$ python3 -q
>>> import numpy as np
>>> np.set_printoptions(precision=1, suppress=True, linewidth=200, legacy="1.25")
>>> r0 = np.array([-1, -2])
>>> v = np.array([2, 3, 3])
>>> arr = np.outer(r0, v)
>>> print(arr)
[[-2 -3 -3]
 [-4 -6 -6]]
>>> def softmax(z):
...     e = np.exp(z - z.max(axis=-1, keepdims=True))
...     return e / e.sum(axis=-1, keepdims=True)
... 
>>> print(softmax(arr[1] + 5))
[0.8 0.1 0.1]
>>> scores = arr @ arr.T / np.sqrt(3)
>>> print(softmax(scores)[1] @ arr)
[-4. -6. -6.]
>>> print(softmax(scores).round(6).argmax(axis=1))
[1 1]
>>> print(np.round(softmax(scores + np.triu(np.full(scores.shape, -np.inf), 1)), 1) + 0)
[[1. 0.]
 [0. 1.]]
>>> print(np.round(softmax(scores), 1) + 0)
[[0. 1.]
 [0. 1.]]
>>> Z = np.array([[2, -1, -2], [1, 2, 3], [2, -2, -2]])
>>> data = np.repeat(Z, 13 // 3, axis=0)
>>> rng = np.random.default_rng(984558)
>>> data = data + 0.1 * rng.normal(size=data.shape)
>>> print(data)
[[ 1.9 -1.1 -1.9]
 [ 1.9 -1.  -2. ]
 [ 2.  -1.  -1.9]
 [ 1.9 -0.9 -1.9]
 [ 1.3  2.   3. ]
 [ 0.9  2.1  3.1]
 [ 0.9  2.1  3.2]
 [ 1.   1.9  3. ]
 [ 2.  -2.2 -2.1]
 [ 1.9 -2.  -2.1]
 [ 2.1 -2.  -2. ]
 [ 1.9 -2.  -2. ]]
>>> ang = np.radians(36)
>>> R = np.eye(3)
>>> R[2, 2] = R[1, 1] = np.cos(ang)
>>> R[2, 1], R[1, 2] = -np.sin(ang), np.sin(ang)
>>> print(R)
[[ 1.   0.   0. ]
 [ 0.   0.8  0.6]
 [ 0.  -0.6  0.8]]
>>> M2 = data @ R.T
>>> print(np.linalg.svd(data, compute_uv=False), np.linalg.svd(M2, compute_uv=False))
[10.6  5.3  1.1] [10.6  5.3  1.1]
>>> print(np.abs(M2 - data).max(axis=0))
[0.  1.5 1.8]
>>> Q, vecs = np.linalg.qr(R[:, :2])[0], np.linalg.qr(R[:, 2:])[0]
>>> s = np.linalg.svd(Q.T @ vecs, compute_uv=False)
>>> print(s.round(1) + 0)
[0.]
>>> print(np.degrees(np.arccos(s.clip(0, 1))))
[90.]
>>> Xc = data - data.mean(axis=0)
>>> left, s, vt = np.linalg.svd(Xc, full_matrices=False)
>>> print(np.linalg.matrix_rank(Xc))
3
>>> print(np.abs(left[:, 0]).argmax())
6
>>> print(np.searchsorted(np.cumsum(s ** 2) / (s ** 2).sum(), 0.9) + 1)
1
>>> print(s)
[10.3  1.1  0.3]
>>> feats = np.load("x.npy")
>>> print(feats)
[[ 1  1 -1 -1  1  1 -1 -1]
 [ 1 -1 -1  1 -1  1  1 -1]]
>>> M2 = np.array([[2, 2], [0, 0], [0, 5], [2, 5], [5, 0], [5, 2], [4, 0], [3, 2]])
>>> print(np.einsum("ik,kj->ji", feats, M2))
[[ 3  5]
 [-8  2]]
>>> print(np.einsum("ij,ij->i", feats, feats))
[8 8]
>>> print(feats @ M2)
[[ 3 -8]
 [ 5  2]]
>>> print(np.einsum("ij->j", feats))
[ 2  0 -2  0  0  2  0 -2]
>>> print(np.linalg.norm(feats, axis=1))
[2.8 2.8]
>>> print(np.linalg.norm(feats, axis=1).argmax())
0
>>> print(np.round(np.linalg.norm(feats, 1), 1), round(float(np.linalg.norm(feats, np.inf)), 1))
2.0 8.0
>>> print(round(float(np.linalg.norm(feats) ** 2 / np.linalg.norm(feats, 2) ** 2), 1))
2.0
>>> print(np.round(np.linalg.norm(feats, 2), 1))
2.8
>>> r0 = np.array([-1, 2])
>>> print(np.convolve(feats[0], r0))
[-1  1  3 -1 -3  1  3 -1 -2]
>>> print(np.polyval(r0, feats[0]))
[1 1 3 3 1 1 3 3]
>>> gram = feats.T @ feats
>>> print(np.trace(gram), (feats ** 2).sum())
16 16
>>> r0, v = feats[1], feats[0]
>>> print(r0 @ r0)
8
>>> print(r0 @ v)
0
>>> p = (r0 @ v) / (r0 @ r0) * r0
>>> print(p)
[ 0. -0. -0.  0. -0.  0.  0. -0.]
>>> print((v - p) @ r0)
0.0
>>> M2 = np.array([[-5, -1, -3, 0, 3],
...     [4, 0, 0, -1, 5],
...     [3, 3, 5, -3, -5],
...     [1, 5, 1, 2, -2],
...     [0, -4, -1, 1, -3]])
>>> A = np.tril(M2)
>>> print(A)
[[-5  0  0  0  0]
 [ 4  0  0  0  0]
 [ 3  3  5  0  0]
 [ 1  5  1  2  0]
 [ 0 -4 -1  1 -3]]
>>> # triangular, det is the product of the diagonal
>>> M2 = A / np.sqrt((A ** 2).mean(axis=1, keepdims=True))
>>> print(np.linalg.matrix_rank(M2) == np.linalg.matrix_rank(A))
True
>>> print(np.argsort(-np.linalg.norm(A, axis=0).round(6), kind="stable")[:3])
[0 1 2]
>>> print([round(float(x), 1) for x in np.linalg.svd(A, compute_uv=False)[:3]])
[9.0, 6.3, 3.5]
>>> r = np.linalg.matrix_rank(A)
>>> print(r)
4
>>> null = np.linalg.svd(A)[2][r:].T
>>> print(np.allclose(A @ null, 0))
True
>>> print(np.round(null @ null.T, 1) + 0)
[[ 0.   0.   0.   0.   0. ]
 [ 0.   0.1 -0.1 -0.2 -0.2]
 [ 0.  -0.1  0.   0.1  0.1]
 [ 0.  -0.2  0.1  0.5  0.4]
 [ 0.  -0.2  0.1  0.4  0.4]]
>>> print(null[:, 0] / null[np.abs(null[:, 0]).round(6).argmax(), 0])
[ 0.  -0.5  0.3  1.   0.8]
>>> M2 = np.array([[6, 9], [3, 7], [0, 0], [0, 7], [5, 6]])
>>> print(np.einsum("ik,kj->ji", A, M2))
[[-30  24  27  21 -27]
 [-45  36  48  58 -39]]
>>> print(A @ M2)
[[-30 -45]
 [ 24  36]
 [ 27  48]
 [ 21  58]
 [-27 -39]]
>>> print(np.vstack([A, M2.T]).shape)
(7, 5)
>>> print(M2.T @ A.T)
[[-30  24  27  21 -27]
 [-45  36  48  58 -39]]
>>> print(np.einsum("ij,ij->i", A, A))
[25 16 43 31 27]
>>> print(np.linalg.matrix_rank(A @ M2))
2
>>> print(np.einsum("ij->j", A))
[ 3  4  5  3 -3]
>>> K = np.loadtxt("a.csv", delimiter=",")
>>> print(K)
[[ 1.2  2.2  0.7]
 [-1.  -1.6  4.7]
 [ 1.1  5.  -1.6]
 [ 0.2  5.2 -1.4]
 [ 0.1  1.8  1.4]
 [ 1.   1.5  1.4]
 [-0.8  8.8 -4.1]
 [-0.9  3.   0.8]
 [-0.7  1.3  2.2]
 [-0.7  7.7 -3.2]
 [ 2.9  0.   2.1]
 [-1.2  0.4  3.1]
 [ 0.9 -0.9  3.5]
 [ 1.6  1.1  1.5]
 [ 9.  -5.   4.2]
 [ 3.2  0.1  1.8]
 [ 0.7  3.8 -0.4]
 [ 3.3  3.4 -1. ]
 [ 1.5  4.1 -0.9]
 [ 6.5 -0.5  1.2]
 [-0.9 -2.7  5.5]
 [-1.4  6.5 -2. ]
 [ 0.6 -0.1  2.9]
 [ 1.6 -1.4  3.7]
 [ 1.4  2.9  0.1]
 [-0.2  0.1  3. ]]
>>> Xc = (K - K.mean(axis=0)) / K.std(axis=0)
>>> print(Xc.std(axis=0))
[1. 1. 1.]
>>> coef = np.linalg.lstsq(np.delete(Xc, 0, axis=1), Xc[:, 0])[0]
>>> print(round(float(1 - np.var(Xc[:, 0] - np.delete(Xc, 0, axis=1) @ coef)), 1))
1.0
>>> Z = 10 * np.array([[-0.3, 0.8, -0.9], [-0.9, 0.7, 0.6], [0.1, -0.2, 1.0]])
>>> labels = rng.integers(0, 3, 28)
>>> m1 = Z[labels] + rng.normal(size=(28, 3))
>>> print(m1)
[[ -9.1   7.3   5.2]
 [ -9.9   7.    5.8]
 [  0.6  -0.9   8.7]
 [  0.6  -2.2  10.7]
 [ -2.3   6.6  -9.7]
 [ -1.8   6.5  -7.2]
 [ -3.8   8.6  -8.9]
 [  1.1  -4.2   9.3]
 [ -1.7   8.1  -6.7]
 [ -8.9   6.1   7.3]
 [ -2.2   8.   -8.6]
 [  1.   -1.    9.4]
 [  1.4  -1.6   9.7]
 [-10.1   7.6   6.2]
 [ -4.3   8.6  -8.8]
 [ -0.1  -3.9  11. ]
 [ -8.1   7.3   6.7]
 [ -7.8   6.6   5.6]
 [  1.1  -0.9   9.6]
 [ -3.8   7.8 -10.3]
 [ -2.    9.6 -10.2]
 [  1.8  -3.8  11.4]
 [ -9.2   6.4   8.5]
 [ -1.4  -1.2  10.5]
 [ -1.6   8.8  -7.7]
 [  1.2  -1.4   8.9]
 [ -3.8   7.   -7. ]
 [ -9.1   8.    7.2]]
>>> Z = m1[[9, 24]].astype(float)
>>> for _ in range(7):
...     labels = np.linalg.norm(m1[:, None] - Z, axis=-1).argmin(axis=1)
...     Z = np.array([m1[labels == j].mean(axis=0) for j in range(2)])
... 
>>> print(labels)
[0 0 0 0 1 1 1 0 1 0 1 0 0 0 1 0 0 0 0 1 1 0 0 0 1 0 1 0]
>>> print(Z)
[[-3.6  2.   8.4]
 [-2.7  8.  -8.5]]
>>> print(np.bincount(labels))
[18 10]
>>> print(np.abs(Z[1] - Z[0]).argmax())
2
>>> mat = np.array([[8, 5, 9, 4, 4],
...     [0, 2, 2, 4, 5],
...     [0, 0, 1, 5, 0],
...     [0, 0, 0, 5, 2],
...     [0, 0, 0, 0, 2]])
>>> M2 = mat / np.linalg.norm(mat, axis=1, keepdims=True)
>>> gram = M2 @ M2.T
>>> print(gram)
[[1.  0.6 0.4 0.4 0.3]
 [0.6 1.  0.6 0.8 0.7]
 [0.4 0.6 1.  0.9 0. ]
 [0.4 0.8 0.9 1.  0.4]
 [0.3 0.7 0.  0.4 1. ]]
>>> print((np.abs(gram) > 0.9).astype(int))
[[1 0 0 0 0]
 [0 1 0 0 0]
 [0 0 1 1 0]
 [0 0 1 1 0]
 [0 0 0 0 1]]
>>> print(np.linalg.norm(M2, axis=1))
[1. 1. 1. 1. 1.]
>>> M2 = np.array([[0, 0], [2, 1], [0, -1]])
>>> W0 = np.tile(M2, (2, 3))
>>> print(W0)
[[ 0  0  0  0  0  0]
 [ 2  1  2  1  2  1]
 [ 0 -1  0 -1  0 -1]
 [ 0  0  0  0  0  0]
 [ 2  1  2  1  2  1]
 [ 0 -1  0 -1  0 -1]]
>>> # rank 2
>>> print(softmax(10 * W0[3]))
[0.2 0.2 0.2 0.2 0.2 0.2]
>>> print(softmax(W0[3] + -1))
[0.2 0.2 0.2 0.2 0.2 0.2]
>>> print(softmax(W0[3]))
[0.2 0.2 0.2 0.2 0.2 0.2]
>>> scores = W0 @ W0.T / np.sqrt(6)
>>> print(softmax(scores).round(6).argmax(axis=1))
[0 1 2 0 1 2]
>>> print(softmax(scores)[3] @ W0)
[0.7 0.  0.7 0.  0.7 0. ]
>>> print(np.round(np.linalg.norm(W0, 2), 1))
5.6
>>> print(W0[3] @ W0[2])
0
>>> print(round(np.linalg.norm(W0, 1), 1), round(np.linalg.norm(W0, np.inf), 1))
4.0 9.0
>>> print(round(np.linalg.norm(W0[3], 1), 1), round(np.linalg.norm(W0[3], np.inf), 1))
0.0 0.0
>>> print(np.linalg.matrix_rank(W0, rtol=0.1))
2
>>> print([round(float(x), 1) for x in np.linalg.svd(W0, compute_uv=False)[:3]])
[5.6, 2.1, 0.0]
